In [1]: import numpy as np

In [2]: np.set_printoptions(precision=4, suppress=True, linewidth=160, legacy="1.25")

In [3]: rd = lambda a: np.round(a, 4) + 0

In [4]: J = np.loadtxt("run18.csv", delimiter=",")

In [5]: J
Out[5]: 
array([[-2.7688,  0.3   ,  0.5   ,  0.    , -0.9   ,  0.3   ],
       [ 0.6659, -0.1   ,  0.2   ,  2.1   ,  0.2   ,  1.    ],
       [-1.3904,  1.5   , -1.1   , -0.6   , -0.5   ,  1.7   ],
       [ 2.3482, -1.1   ,  1.4   , -1.3   ,  0.8   ,  1.3   ],
       [-0.9807,  0.9   ,  0.6   , -1.    , -0.3   ,  0.3   ],
       [-3.3938, -0.2   , -0.6   , -0.5   , -1.1   ,  0.    ],
       [-3.0574,  0.6   , -0.7   ,  1.7   , -1.    , -1.7   ],
       [-3.3679,  0.    , -1.1   , -0.7   , -1.1   ,  0.1   ],
       [-1.4852,  1.    , -0.8   ,  0.3   , -0.5   , -1.2   ],
       [-1.2985,  0.6   , -1.5   ,  2.2   , -0.4   , -0.2   ],
       [ 0.0749, -1.5   , -1.5   ,  2.9   ,  0.    ,  0.2   ],
       [-2.1551, -0.5   , -0.8   , -1.4   , -0.7   ,  0.4   ],
       [ 3.3201, -0.3   , -0.7   , -0.8   ,  1.1   , -1.1   ],
       [ 3.6005,  0.    ,  0.4   , -1.3   ,  1.2   ,  0.    ],
       [-4.2015, -0.2   ,  0.2   ,  0.1   , -1.4   , -0.1   ],
       [-1.413 ,  0.7   ,  1.4   ,  1.    , -0.5   , -1.    ],
       [ 7.4536,  1.1   , -0.8   , -0.9   ,  2.5   ,  0.8   ],
       [-2.1118, -0.4   , -0.1   ,  0.4   , -0.7   ,  1.6   ],
       [-1.5596, -0.6   ,  1.2   , -0.9   , -0.5   , -1.1   ],
       [11.9593,  0.3   ,  0.7   ,  0.    ,  4.    , -0.6   ],
       [-0.8893, -1.9   , -0.6   ,  1.8   , -0.3   , -0.9   ],
       [-1.7473, -1.5   , -1.8   , -0.1   , -0.6   , -1.2   ],
       [ 0.6399,  0.5   ,  0.1   ,  0.    ,  0.2   ,  0.6   ],
       [-0.8246,  0.9   ,  0.7   , -0.1   , -0.3   ,  0.9   ],
       [-4.8024, -0.2   ,  1.7   ,  2.3   , -1.6   , -1.1   ],
       [-4.4824, -0.4   ,  0.8   , -0.9   , -1.5   , -0.9   ],
       [-6.0301, -1.1   ,  0.6   ,  1.2   , -2.    , -0.7   ],
       [ 0.5849, -0.6   , -0.9   ,  0.7   ,  0.2   , -1.7   ],
       [ 1.7995,  0.4   , -0.8   , -0.1   ,  0.6   ,  0.    ],
       [-5.3491, -0.5   , -1.    ,  0.6   , -1.8   , -0.9   ]])

In [6]: D = np.linalg.norm(J[:, None] - J[None], axis=-1)

In [7]: np.unravel_index(D.round(6).argmax(), D.shape)
Out[7]: (19, 26)

In [8]: rd(D[:5, :5])
Out[8]: 
array([[0.    , 4.2611, 2.8948, 5.8765, 2.2198],
       [4.2611, 0.    , 4.0925, 4.1569, 3.7711],
       [2.8948, 4.0925, 0.    , 5.4155, 2.3617],
       [5.8765, 4.1569, 5.4155, 0.    , 4.2452],
       [2.2198, 3.7711, 2.3617, 4.2452, 0.    ]])

In [9]: D.mean(axis=1).argmax()
Out[9]: 19

In [10]: D.shape
Out[10]: (30, 30)

In [11]: (D + 1e9 * np.eye(30)).round(6).argmin(axis=1)
Out[11]: array([ 5, 22, 23, 13, 23,  7,  8,  5,  6,  8, 20,  7, 13, 12,  5, 18, 13,  0,  4, 16, 10, 20, 28,  4, 26, 14, 29, 20, 22, 26])

In [12]: Xc = (J - J.mean(axis=0)) / J.std(axis=0)

In [13]: np.argwhere(np.abs(Xc) > 2)
Out[13]: 
array([[ 2,  5],
       [10,  3],
       [16,  0],
       [16,  4],
       [19,  0],
       [19,  4],
       [20,  1]])

In [14]: rd(Xc.std(axis=0))
Out[14]: array([1., 1., 1., 1., 1., 1.])

In [15]: b = np.linalg.lstsq(np.delete(Xc, 1, axis=1), Xc[:, 1])[0]

In [16]: np.abs(b).argmax()
Out[16]: 0

In [17]: rd(1 - np.var(Xc[:, 1] - np.delete(Xc, 1, axis=1) @ b))
Out[17]: 0.1103

In [18]: rd(b)
Out[18]: array([ 1.2462,  0.0403, -0.1296, -1.1096,  0.2001])

In [19]: B = np.array([[-1, 2, 2],
    ...:     [1, -1, 1],
    ...:     [-1, -1, -3],
    ...:     [-1, 0, -1],
    ...:     [3, 3, 0],
    ...:     [-1, 2, 1]])

In [20]: np.vstack([J, B.T]).shape
Out[20]: (33, 6)

In [21]: cov = np.cov(J, rowvar=False)

In [22]: rd(np.corrcoef(J[:, 0], J[:, 1])[0, 1])
Out[22]: 0.2018

In [23]: rd(np.median(J, axis=0))
Out[23]: array([-1.4017, -0.15  , -0.35  ,  0.    , -0.5   , -0.05  ])

In [24]: np.argsort(-J.std(axis=0).round(6), kind="stable")
Out[24]: array([0, 4, 3, 2, 5, 1])

In [25]: cov.shape
Out[25]: (6, 6)

In [26]: F = np.load("block6.npy")

In [27]: F
Out[27]: 
array([[ 57, -16, -31,  83,  11, -16,  -5,   4,  -4, -35,  -4,  39,   8],
       [-16,  93, -12, -30,  22, 120,  69, -55,  57,  60, 143, -26,  65],
       [-31, -12, 135, -57, -98, -66,  48,  -4,  54,  51, -82,  67,  77],
       [ 83, -30, -57, 189,  39, -44, -95,  14, -30,  11, -34,  17, -40],
       [ 11,  22, -98,  39,  78,  62, -45,  -3, -37, -10,  73, -68, -61],
       [-16, 120, -66, -44,  62, 180,  84, -66,  50,  38, 214, -58,  54],
       [ -5,  69,  48, -95, -45,  84, 171, -52,  92, -16, 108,  66, 143],
       [  4, -55,  -4,  14,  -3, -66, -52,  35, -43, -36, -81,   0, -54],
       [ -4,  57,  54, -30, -37,  50,  92, -43,  75,  46,  65,  42, 104],
       [-35,  60,  51,  11, -10,  38, -16, -36,  46, 143,  38, -33,  33],
       [ -4, 143, -82, -34,  73, 214, 108, -81,  65,  38, 259, -54,  76],
       [ 39, -26,  67,  17, -68, -58,  66,   0,  42, -33, -54, 107,  83],
       [  8,  65,  77, -40, -61,  54, 143, -54, 104,  33,  76,  83, 154]])

In [28]: # null space of dimension 9

In [29]: vals, evecs = np.linalg.eigh(F)

In [30]: np.unique(vals.round(6) + 0, return_counts=True)[1]
Out[30]: array([9, 1, 1, 1, 1])

In [31]: (vals > 1e-8).sum(), (vals < -1e-8).sum()
Out[31]: (4, 0)

In [32]: rd(vals)
Out[32]: array([  0.    ,   0.    ,   0.    ,   0.    ,   0.    ,   0.    ,   0.    ,   0.    ,   0.    , 205.4724, 234.4805, 498.4121, 737.635 ])

In [33]: rd(np.linalg.eigvalsh(F @ F))
Out[33]: 
array([     0.    ,      0.    ,      0.    ,      0.    ,      0.    ,      0.    ,      0.    ,      0.    ,      0.    ,  42218.9018,  54981.115 ,
       248414.6608, 544105.3224])

In [34]: rd(np.linalg.eigvalsh(F + -1 * np.eye(13)))
Out[34]: array([ -1.    ,  -1.    ,  -1.    ,  -1.    ,  -1.    ,  -1.    ,  -1.    ,  -1.    ,  -1.    , 204.4724, 233.4805, 497.4121, 736.635 ])

In [35]: rd(np.linalg.svd(F, compute_uv=False))
Out[35]: array([737.635 , 498.4121, 234.4805, 205.4724,   0.    ,   0.    ,   0.    ,   0.    ,   0.    ,   0.    ,   0.    ,   0.    ,   0.    ])

In [36]: left, s, Vt = np.linalg.svd(F)

In [37]: evecs = Vt[:(s > 1e-8).sum()]

In [38]: rng = np.random.default_rng(976)

In [39]: x0 = F[0] + 5 * F[12] + rng.integers(2) * np.eye(13)[6]

In [40]: x0
Out[40]: array([  97.,  309.,  354., -117., -294.,  254.,  710., -266.,  516.,  130.,  376.,  454.,  778.])

In [41]: rd(np.linalg.norm(x0 - evecs.T @ evecs @ x0))
Out[41]: 0.0

In [42]: K = np.loadtxt("m.csv", delimiter=",")

In [43]: K
Out[43]: 
array([[ -4.9777,   3.8032,   1.8852,   2.5159,   2.511 ,  -1.2379,   0.0004],
       [  3.3409,  -2.52  ,  -1.2441,  -1.7111,  -1.642 ,   0.8241,   0.0097],
       [  2.8692,  -2.1921,  -1.0316,  -1.4596,  -1.4117,   0.7228,   0.0064],
       [ 13.3916,  -9.9998,  -4.9869,  -6.699 ,  -6.6989,   3.3527,  -0.0124],
       [-22.0249,  16.5578,   8.2656,  11.0515,  11.0145,  -5.5034,   0.0195],
       [ -3.4869,   2.6218,   1.3016,   1.757 ,   1.7509,  -0.9036,   0.0068],
       [ -4.6301,   3.4978,   1.7211,   2.2982,   2.3216,  -1.1285,  -0.0254],
       [  4.6078,  -3.4411,  -1.7397,  -2.3263,  -2.3067,   1.1762,  -0.0064],
       [ -7.8293,   5.8547,   2.9238,   3.8977,   3.8983,  -1.9779,  -0.0098],
       [  6.8667,  -5.114 ,  -2.5431,  -3.4395,  -3.4486,   1.6925,   0.0329],
       [  2.3961,  -1.8086,  -0.9012,  -1.1795,  -1.2029,   0.6379,   0.0112],
       [  3.5954,  -2.7153,  -1.327 ,  -1.8238,  -1.8293,   0.9063,  -0.0126],
       [  3.2407,  -2.4285,  -1.1962,  -1.6354,  -1.5916,   0.789 ,  -0.0109],
       [  1.1562,  -0.8494,  -0.4294,  -0.5946,  -0.5509,   0.3453,   0.0213],
       [-12.2095,   9.1389,   4.549 ,   6.0823,   6.0822,  -3.071 ,  -0.0238],
       [  0.4629,  -0.353 ,  -0.1724,  -0.1949,  -0.1938,   0.0843,   0.0008],
       [-12.0454,   9.0216,   4.4827,   6.0059,   6.0364,  -3.0402,  -0.0016],
       [  0.0102,   0.0636,   0.0364,   0.0104,   0.0178,   0.0243,  -0.03  ],
       [  4.8643,  -3.6601,  -1.8483,  -2.4433,  -2.4586,   1.2482,   0.0293],
       [  3.9961,  -3.0218,  -1.4831,  -1.9804,  -1.981 ,   1.007 ,  -0.0073],
       [  1.1468,  -0.8787,  -0.412 ,  -0.588 ,  -0.5457,   0.2966,   0.038 ],
       [  3.2964,  -2.4021,  -1.1972,  -1.6338,  -1.6392,   0.7935,   0.0407],
       [ -0.6003,   0.418 ,   0.2101,   0.332 ,   0.2836,  -0.1712,  -0.007 ],
       [ -8.5441,   6.3566,   3.1936,   4.2615,   4.2867,  -2.1331,  -0.0165],
       [-11.8668,   8.8768,   4.4701,   5.9145,   5.8774,  -2.9265,  -0.0028],
       [  6.2433,  -4.7   ,  -2.3472,  -3.1006,  -3.0986,   1.5541,  -0.0289],
       [ 11.5967,  -8.6935,  -4.3203,  -5.792 ,  -5.7816,   2.8992,  -0.0261],
       [ -2.5072,   1.8944,   0.9664,   1.2993,   1.2725,  -0.6131,  -0.0129],
       [  7.3752,  -5.5212,  -2.7633,  -3.6753,  -3.6756,   1.8364,   0.0057],
       [ -4.2556,   3.2073,   1.6348,   2.1226,   2.121 ,  -1.0796,  -0.0155],
       [  9.2921,  -6.9588,  -3.4949,  -4.6456,  -4.6534,   2.3348,   0.    ],
       [ -7.7316,   5.8208,   2.9567,   3.8693,   3.9   ,  -1.9374,  -0.0052],
       [ -1.0707,   0.8134,   0.4423,   0.5176,   0.525 ,  -0.2503,  -0.0076],
       [ -0.6501,   0.5203,   0.2526,   0.3457,   0.3295,  -0.2053,  -0.0034],
       [  0.397 ,  -0.2875,  -0.1513,  -0.1846,  -0.2009,   0.1278,   0.0024],
       [-23.5753,  17.7337,   8.8601,  11.8016,  11.8237,  -5.9243,   0.0151],
       [ -5.9896,   4.4447,   2.2555,   2.9962,   2.9678,  -1.4831,  -0.0128],
       [ 14.2186, -10.6539,  -5.336 ,  -7.1021,  -7.1204,   3.5744,   0.004 ],
       [ -6.1829,   4.6198,   2.331 ,   3.098 ,   3.1364,  -1.5364,   0.0065],
       [  5.1633,  -3.8418,  -1.9416,  -2.5903,  -2.574 ,   1.2551,   0.0044],
       [  0.8491,  -0.6418,  -0.3108,  -0.3995,  -0.4114,   0.1884,   0.0333],
       [  3.5765,  -2.681 ,  -1.3274,  -1.7434,  -1.8198,   0.8793,  -0.0157],
       [ -3.1911,   2.3782,   1.1921,   1.564 ,   1.603 ,  -0.7684,   0.0035]])

In [44]: Xc = K - K.mean(axis=0)

In [45]: left, s, Vt = np.linalg.svd(Xc, full_matrices=False)

In [46]: rd(Xc.mean(axis=0))
Out[46]: array([0., 0., 0., 0., 0., 0., 0.])

In [47]: np.searchsorted(np.cumsum(s ** 2) / (s ** 2).sum(), 0.9) + 1
Out[47]: 1

In [48]: rd(np.abs(Vt[-1]))
Out[48]: array([0.1304, 0.2685, 0.3613, 0.1856, 0.3189, 0.0091, 0.8026])

In [49]: D = np.linalg.norm(K[:, None] - K[None], axis=-1)

In [50]: rd(D[:5, :5])
Out[50]: 
array([[ 0.    , 12.5834, 11.8769, 27.6765, 25.639 ],
       [12.5834,  0.    ,  0.7083, 15.0936, 38.2221],
       [11.8769,  0.7083,  0.    , 15.8003, 37.5156],
       [27.6765, 15.0936, 15.8003,  0.    , 53.3155],
       [25.639 , 38.2221, 37.5156, 53.3155,  0.    ]])

In [51]: (D + 1e9 * np.eye(43)).round(6).argmin(axis=1)
Out[51]: 
array([ 6, 21, 12, 37, 35, 42, 29, 18, 31, 28,  2, 41, 21, 20, 16, 34, 14, 34, 39, 11, 13, 12, 33,  8, 16,  9,  3, 42,  9,  6, 28,  8, 33, 22, 15,  4, 38,  3,
       36, 18, 20, 11,  5])

In [52]: D.mean(axis=1).argmax()
Out[52]: 35

In [53]: D.shape
Out[53]: (43, 43)
